$ ipython --no-banner

In [1]: import numpy as np

In [2]: from numpy import linalg as LA

In [3]: np.set_printoptions(suppress=True, linewidth=160)

In [4]: rnd = lambda a: np.round(a, 3) + 0

In [5]: W0 = np.maximum(np.array([[3, -6, 8, -1],
   ...:     [-4, -6, -9, 7],
   ...:     [-7, 9, 8, -9],
   ...:     [-6, -5, 7, -7],
   ...:     [4, 2, -3, 6],
   ...:     [1, -3, 4, -3],
   ...:     [1, 6, 4, 0],
   ...:     [0, 5, 7, 8],
   ...:     [2, -9, 9, -9],
   ...:     [-8, 7, 5, 9],
   ...:     [6, 2, -8, 4],
   ...:     [4, 6, -7, 7],
   ...:     [6, 1, 0, -8],
   ...:     [9, 1, 8, -9],
   ...:     [-1, 6, 5, -2],
   ...:     [-1, -3, 2, 3],
   ...:     [-1, -1, -4, 2],
   ...:     [-3, -9, -5, 2],
   ...:     [-9, -5, -4, -9]]) @ np.array([[-3, -1, 3, 1, -3, -3],
   ...:     [-2, 1, 2, -2, 1, 1],
   ...:     [1, -1, -2, 2, 3, 0],
   ...:     [-2, 1, -3, 1, -3, -2]]) + np.array([0, 2, 2, 0, 2, -2]), 0)

In [6]: W0
Out[6]: 
array([[13,  0,  0, 30, 14,  0],
       [ 1, 16,  0,  0,  0,  0],
       [29,  1, 10,  0, 83, 46],
       [49,  0,  0, 11, 57, 25],
       [ 0,  9,  6,  0,  0,  0],
       [13,  0,  0, 12, 17,  0],
       [ 0,  3,  9,  0, 17,  1],
       [ 0,  8,  0, 12,  4,  0],
       [39,  0,  0, 29, 41,  1],
       [ 0, 21,  0,  0, 21, 11],
       [ 0, 10, 28,  0,  0,  0],
       [ 0, 18, 19,  0,  0,  0],
       [ 0,  0, 46,  0,  9,  0],
       [ 0,  0, 42, 14, 27,  0],
       [ 0,  2,  7,  0, 32, 11],
       [ 5,  1,  0, 12,  0,  0],
       [ 0,  8,  0,  0,  0,  0],
       [18,  3,  0,  7,  0,  0],
       [51,  1,  0,  0, 39, 38]])

In [7]: z = W0[:, 2] > np.median(W0[:, 2])

In [8]: r0 = W0[z].mean(axis=0) - W0[~z].mean(axis=0)

In [9]: np.argsort(-np.abs(r0).round(6), kind="stable")
Out[9]: array([2, 0, 3, 4, 5, 1])

In [10]: G = np.cov(W0, rowvar=False)

In [11]: rnd(np.polyfit(W0[:, 3], W0[:, 0], 1))
Out[11]: array([0.559, 7.737])

In [12]: rnd(np.corrcoef(W0[:, 3], W0[:, 0])[0, 1])
Out[12]: np.float64(0.308)

In [13]: print(np.argsort(-W0.std(axis=0).round(6), kind="stable"))
[4 0 2 5 3 1]

In [14]: other = np.c_[W0[:, :4] @ np.array([[1, -2, 2, 2], [-2, 2, -1, 0], [2, 2, 2, -1], [2, 1, -1, -2]]), np.array([5, 6, 9, 1, 0, 8, 4, 5, 4, 4, 1, 8, 5, 3, 5, 8, 3, 2, 4])]

In [15]: other
Out[15]: 
array([[  73,    4,   -4,  -34,    5],
       [ -31,   30,  -14,    2,    6],
       [  47,  -36,   77,   48,    9],
       [  71,  -87,   87,   76,    1],
       [  -6,   30,    3,   -6,    0],
       [  37,  -14,   14,    2,    8],
       [  12,   24,   15,   -9,    4],
       [   8,   28,  -20,  -24,    5],
       [  97,  -49,   49,   20,    4],
       [ -42,   42,  -21,    0,    4],
       [  36,   76,   46,  -28,    1],
       [   2,   74,   20,  -19,    8],
       [  92,   92,   92,  -46,    5],
       [ 112,   98,   70,  -70,    3],
       [  10,   18,   12,   -7,    5],
       [  27,    4,   -3,  -14,    8],
       [ -16,   16,   -8,    0,    3],
       [  26,  -23,   26,   22,    2],
       [  49, -100,  101,  102,    4]])

In [16]: LA.matrix_rank(other)
Out[16]: np.int64(5)

In [17]: rnd(LA.lstsq(W0, other[:, 0])[0])
Out[17]: array([ 1., -2.,  2.,  2.,  0.,  0.])

In [18]: rnd(LA.norm(LA.qr(W0)[0].T @ other, axis=0) ** 2 / ((other ** 2).sum(axis=0) + 1e-12))
Out[18]: array([1.   , 1.   , 1.   , 1.   , 0.721])

In [19]: rnd(LA.norm(other - W0 @ LA.lstsq(W0, other)[0], axis=0))
Out[19]: array([ 0.   ,  0.   ,  0.   ,  0.   , 11.776])
